% ipython --no-banner

In [1]: import numpy as np

In [2]: from numpy import linalg as LA

In [3]: np.set_printoptions(precision=3, suppress=True, linewidth=140, floatmode="fixed")

In [4]: def rd(a):
   ...:     return np.round(a, 3) + 0
   ...: 

In [5]: arr = np.loadtxt("sample18.csv", delimiter=",")

In [6]: arr
Out[6]: 
array([[ 0.900,  1.500, -0.800,  0.400, -1.200, -0.500,  0.600,  0.911, -0.400,  0.900,  0.400, -0.300,  1.400],
       [ 0.400,  0.700, -0.600, -0.200,  1.300, -0.900,  0.000,  1.761,  1.000,  1.400,  1.200, -0.600,  0.600],
       [ 1.200, -0.500,  0.000,  0.600, -0.200, -0.600,  0.900, -4.585,  1.400, -0.400,  0.500,  1.500,  2.000],
       [-0.600, -1.000, -2.300, -2.000, -1.900, -0.400,  0.100, -2.664,  0.300, -0.200,  2.500,  0.900, -2.300],
       [ 1.200, -1.200,  1.100, -0.500,  0.000, -1.400, -0.400,  3.803, -0.900, -0.700,  1.200, -1.300, -1.100],
       [ 0.700, -0.700,  0.800, -0.300,  0.300,  1.800,  0.400, -2.690, -1.400,  0.500, -1.500,  0.900,  1.600],
       [ 0.600, -1.000, -1.000, -0.800,  0.800,  0.600,  0.400,  1.608,  0.700,  1.200, -0.500, -0.500,  0.000],
       [ 0.200, -1.100, -0.200,  1.200, -0.300, -0.600, -0.600,  1.553, -1.800, -0.300, -1.600, -0.500, -0.300],
       [-0.500, -0.100,  0.700, -0.100, -2.000, -0.200,  2.000,  6.933,  1.100,  1.000, -0.300, -2.300,  0.600],
       [-0.100, -0.100,  0.200, -0.600,  1.100,  1.400,  1.200, -4.234,  1.100, -0.400, -0.200,  1.400,  0.400],
       [ 1.100, -0.400,  0.600,  0.000, -0.800, -0.900, -0.800,  0.538, -2.100,  0.600,  0.100, -0.200, -1.500],
       [ 0.800,  0.200,  0.800,  0.900, -1.000,  0.500, -0.800, -5.740,  1.500, -0.600, -0.400,  1.900, -0.300],
       [-0.400,  0.300,  1.600,  0.200,  0.100, -0.800, -0.700,  2.433, -0.300,  1.100, -0.500, -0.800,  0.300],
       [ 0.500, -0.800, -0.400,  0.200, -1.100,  0.400, -0.400,  3.368,  1.400, -0.200, -0.800, -1.100, -0.800],
       [-0.300, -0.800,  0.200,  1.100, -0.600, -0.300, -0.700,  2.742, -0.800,  2.000,  0.900, -0.900,  0.400],
       [ 1.000, -0.700,  0.600,  0.100,  0.600,  1.400,  0.300,  0.895,  0.800,  1.100, -1.600, -0.300,  0.400],
       [ 1.000, -0.300,  0.400,  0.800,  1.100,  0.500,  2.000,  0.864,  0.100, -1.400,  0.000, -0.300,  0.200],
       [ 0.400,  2.200,  0.800, -0.900,  0.000,  0.300,  0.200, -0.849,  0.100, -2.500, -0.900,  0.300, -1.700],
       [ 1.600,  0.200,  0.000,  0.000,  1.200,  1.700,  0.000, -2.647,  1.300,  0.400, -0.200,  0.900,  1.500],
       [ 1.200,  0.500,  0.200, -0.700, -0.300, -1.000,  0.300,  2.075,  0.600, -1.100,  1.600, -0.700,  2.100],
       [-0.500,  2.400, -1.500,  0.700,  3.100,  0.500, -1.000,  1.509, -1.100,  1.900, -1.400, -0.500,  1.300],
       [ 0.200,  2.000,  0.100,  1.400, -0.800,  0.200,  0.600, -1.185, -0.100,  2.200,  0.100,  0.400,  0.100],
       [ 0.500,  0.400, -0.600, -0.700,  0.900,  1.100, -1.100, -1.759, -1.000, -0.600, -1.400,  0.600,  1.000],
       [ 0.300, -0.100,  0.000, -0.100,  1.100, -0.700, -0.400, -1.527,  1.800, -0.600, -0.600,  0.500, -0.100],
       [-0.800, -0.400, -0.200, -0.200, -0.500,  1.700, -0.200, -3.084, -0.700,  0.600,  0.100,  1.000,  1.500],
       [ 0.700,  1.200,  0.100,  0.400, -2.100, -3.000, -1.000, -0.874, -0.900, -0.200, -0.400,  0.300,  0.200],
       [-0.800,  1.100, -1.300,  0.400, -0.400, -0.400,  0.700,  0.890,  0.000, -0.100, -0.900, -0.300,  1.400],
       [ 0.800, -0.300,  0.300, -1.500,  0.100,  0.200,  1.100,  2.063,  2.400,  0.800, -1.000, -0.700, -0.100],
       [ 1.500,  1.100,  1.000,  0.900, -0.400, -1.800, -0.400, -1.490, -1.700,  1.600, -0.900,  0.500, -0.500],
       [-2.600,  0.800,  0.600,  0.000, -1.200,  1.400,  0.700,  0.818,  0.700,  0.100, -0.200, -0.300, -1.700],
       [-1.300, -0.900, -1.800, -0.200,  1.200,  0.600, -1.600,  8.154, -0.500,  0.600,  0.700, -2.700,  0.300],
       [-0.600,  0.700, -1.400,  1.100,  0.300, -0.200, -0.900, -1.214,  0.700, -0.600,  0.600,  0.400,  0.000],
       [ 0.100,  0.300,  1.700, -1.100, -0.400, -0.600, -0.200,  2.360, -0.600, -0.800, -1.800, -0.800,  1.000]])

In [7]: B = np.c_[arr[:, :12] @ np.array([[0, 4, 2, 4, 5, 3, 3, 2, 4, 0, 0, 3],
   ...:     [1, 1, 0, 2, 1, 5, 3, 4, 1, 3, 0, 4],
   ...:     [1, 5, 2, 4, 3, 4, 3, 5, 3, 1, 1, 5],
   ...:     [3, 1, 1, 0, 3, 5, 1, 1, 2, 1, 1, 3],
   ...:     [0, 0, 1, 4, 0, 3, 1, 4, 0, 4, 0, 3],
   ...:     [2, 2, 1, 4, 2, 2, 1, 1, 2, 2, 0, 0],
   ...:     [3, 4, 4, 2, 4, 1, 4, 3, 2, 1, 1, 5],
   ...:     [3, 3, 5, 0, 1, 1, 2, 3, 5, 5, 1, 3],
   ...:     [5, 3, 2, 3, 0, 3, 5, 5, 4, 5, 5, 4],
   ...:     [0, 2, 0, 2, 2, 3, 0, 4, 3, 5, 2, 2],
   ...:     [2, 5, 1, 5, 5, 3, 3, 2, 4, 0, 1, 3],
   ...:     [0, 5, 4, 5, 5, 1, 0, 3, 4, 2, 2, 3]]), np.array([-1, -3, 6, 6, -9, -4, -4, 0, -8, -1, 1, 8, -6, -1, -6, -7, -1, 5, -1, -2, 9, 3, 9, 3, -6, 1, -6, 8, 0, -5, -2, -8, -6])]

In [8]: rd(B)
Out[8]: 
array([[  4.233,   6.733,   4.255,  -1.100,   9.411,   8.311,   6.922,   4.933,   9.755,   5.355,   0.711,   8.533,  -1.000],
       [ 10.383,  11.383,   9.405,  11.000,   6.061,  15.361,  13.822,  21.183,  17.705,  24.305,   8.761,  18.183,  -3.000],
       [ -2.955,   6.945,  -7.825,  15.800,  14.315,   4.615,   4.830,  -0.555,  -4.425, -16.925,   6.615,   4.345,   6.000],
       [-11.292,  -7.792, -16.320,  -5.100,  -3.364, -26.364, -11.928, -25.992, -14.020, -26.620,  -1.464, -25.492,   6.000],
       [  3.709,  11.009,  14.315,  -4.200,   4.103,  -2.397,   6.506,   2.609,  15.215,   2.215,  -3.297,   6.909,  -9.000],
       [-14.070,  -3.270,  -7.750,   7.600,   4.810,  -3.790, -11.080,  -6.870, -11.650, -12.550,  -7.490,  -9.170,  -4.000],
       [  5.324,   2.724,   8.340,   2.300,  -1.592,  -1.892,   3.216,   7.024,   9.240,  16.540,   4.608,   1.824,  -4.000],
       [ -8.241, -15.541,  -1.535, -23.500, -10.247, -12.447, -16.094, -17.641,  -9.635,  -9.035, -10.247, -14.541,   0.000],
       [ 31.599,  21.999,  33.465, -11.900,   2.733,   5.933,  24.466,  22.599,  35.065,  34.465,  12.133,  24.699,  -8.000],
       [ -2.902,   3.298,  -6.670,  21.100,   6.766,   2.966,   3.132,   4.198,  -9.070,  -7.170,   3.866,   2.298,  -1.000],
       [-12.686,  -1.986,  -3.710,  -8.000,   3.138,  -5.162, -10.124,  -9.786,  -1.910, -11.610,  -9.262,  -7.586,   1.000],
       [ -8.220,  -0.320, -18.100,  14.000,   7.660,   5.960,  -2.580,  -5.820, -11.500, -21.900,   4.860,  -5.020,   8.000],
       [  3.599,   4.599,   6.965,  -4.000,  -2.567,   8.233,   3.066,  12.899,   9.965,  15.365,   2.133,   9.799,  -6.000],
       [ 14.504,   3.004,  12.540, -10.500,  -6.232,  -2.532,   7.136,   2.204,  14.640,  14.040,   6.368,   1.204,  -1.000],
       [  6.026,   6.526,   6.610,  -5.400,   4.942,   6.442,  -1.116,   4.826,  15.310,  13.110,   2.442,   3.926,  -6.000],
       [  7.385,   8.185,   9.775,   8.700,   3.995,   8.795,   6.990,  13.985,  12.075,  17.475,   5.895,   9.185,  -7.000],
       [ 12.592,  14.092,  16.520,  11.400,  13.864,  10.064,  15.928,  11.092,  10.820,   4.920,   1.164,  18.792,  -1.000],
       [ -2.347,  -1.947,  -1.145,   3.100,  -3.549,   1.251,   6.502,   0.653,  -8.345,  -8.345,  -5.549,   3.353,   5.000],
       [  1.759,  10.259,  -1.135,  26.600,  13.253,  15.553,   8.906,  12.959,   5.965,   5.865,   6.253,   9.359,  -1.000],
       [  9.925,  15.125,  12.375,   6.100,   8.575,   5.475,  16.850,   9.325,  16.175,   4.575,   2.875,  14.225,  -2.000],
       [ -2.773, -13.873,  -1.755,   0.200,  -9.691,  16.509,  -5.182,  14.027,  -2.455,  29.345,  -4.391,   5.227,   9.000],
       [  4.645,  10.545,  -0.625,  10.600,  16.015,  22.415,   7.530,  15.245,   9.775,  10.675,   5.715,  15.845,   3.000],
       [-16.477, -16.977, -13.095,  -2.000, -10.159,  -8.759, -14.918, -13.377, -18.595, -10.995, -10.559, -17.677,   9.000],
       [  0.219,  -2.881,  -3.335,   5.500,  -5.127,   2.173,   3.446,   4.919,  -3.935,   1.565,   6.173,   2.619,   3.000],
       [-10.952,  -6.852, -14.520,   4.200,   0.616,  -6.584, -13.368, -12.452, -13.620, -14.320,  -3.884, -15.652,  -6.000],
       [-14.422, -11.322, -12.470, -20.400,  -5.574,  -7.874, -10.148, -15.122, -11.870, -20.570,  -6.074,  -9.622,   1.000],
       [  3.170,  -9.730,   0.550, -14.200,  -8.910,  -3.810,  -1.520,  -3.630,  -5.250,   4.050,  -1.010,  -2.130,  -6.000],
       [ 15.389,  14.189,  16.715,   7.500,   0.063,   4.363,  18.726,  21.589,  18.915,  24.715,  13.163,  16.289,   8.000],
       [-14.770,  -0.570,  -7.650,  -1.300,   8.810,   9.310,  -6.280,   1.830,  -3.550,  -7.350,  -5.190,   4.130,   0.000],
       [ 11.854,   1.254,   3.090,  -4.400,  -6.282,   0.818,   3.936,   4.754,   1.590,   9.190,   5.018,   2.254,  -5.000],
       [ 16.462,  -6.338,  18.670, -20.500, -19.246,  -5.546,  -0.892,   2.862,  18.670,  35.570,  -1.446,  -3.838,  -2.000],
       [  0.558,  -9.342,  -8.870,  -2.100,  -4.614,   2.486,  -3.428,  -6.142,  -6.970,  -3.070,   1.286,  -5.342,  -8.000],
       [ -2.620,  -3.220,   6.300, -13.000, -11.640,  -7.540,  -0.280,   0.880,  -1.400,   1.700,  -5.240,  -0.220,  -6.000]])

In [9]: rd(LA.lstsq(arr, B[:, 0])[0])
Out[9]: array([0.000, 1.000, 1.000, 3.000, 0.000, 2.000, 3.000, 3.000, 5.000, 0.000, 2.000, 0.000, 0.000])

In [10]: rd(LA.norm(LA.qr(arr)[0].T @ B, axis=0) ** 2 / ((B ** 2).sum(axis=0) + 1e-12))
Out[10]: array([1.000, 1.000, 1.000, 1.000, 1.000, 1.000, 1.000, 1.000, 1.000, 1.000, 1.000, 1.000, 0.450])

In [11]: rd(LA.norm(B - arr @ LA.lstsq(arr, B)[0], axis=0))
Out[11]: array([ 0.000,  0.000,  0.000,  0.000,  0.000,  0.000,  0.000,  0.000,  0.000,  0.000,  0.000,  0.000, 22.547])

In [12]: LA.matrix_rank(np.c_[arr, B])
Out[12]: np.int64(14)

In [13]: LA.matrix_rank(B)
Out[13]: np.int64(13)
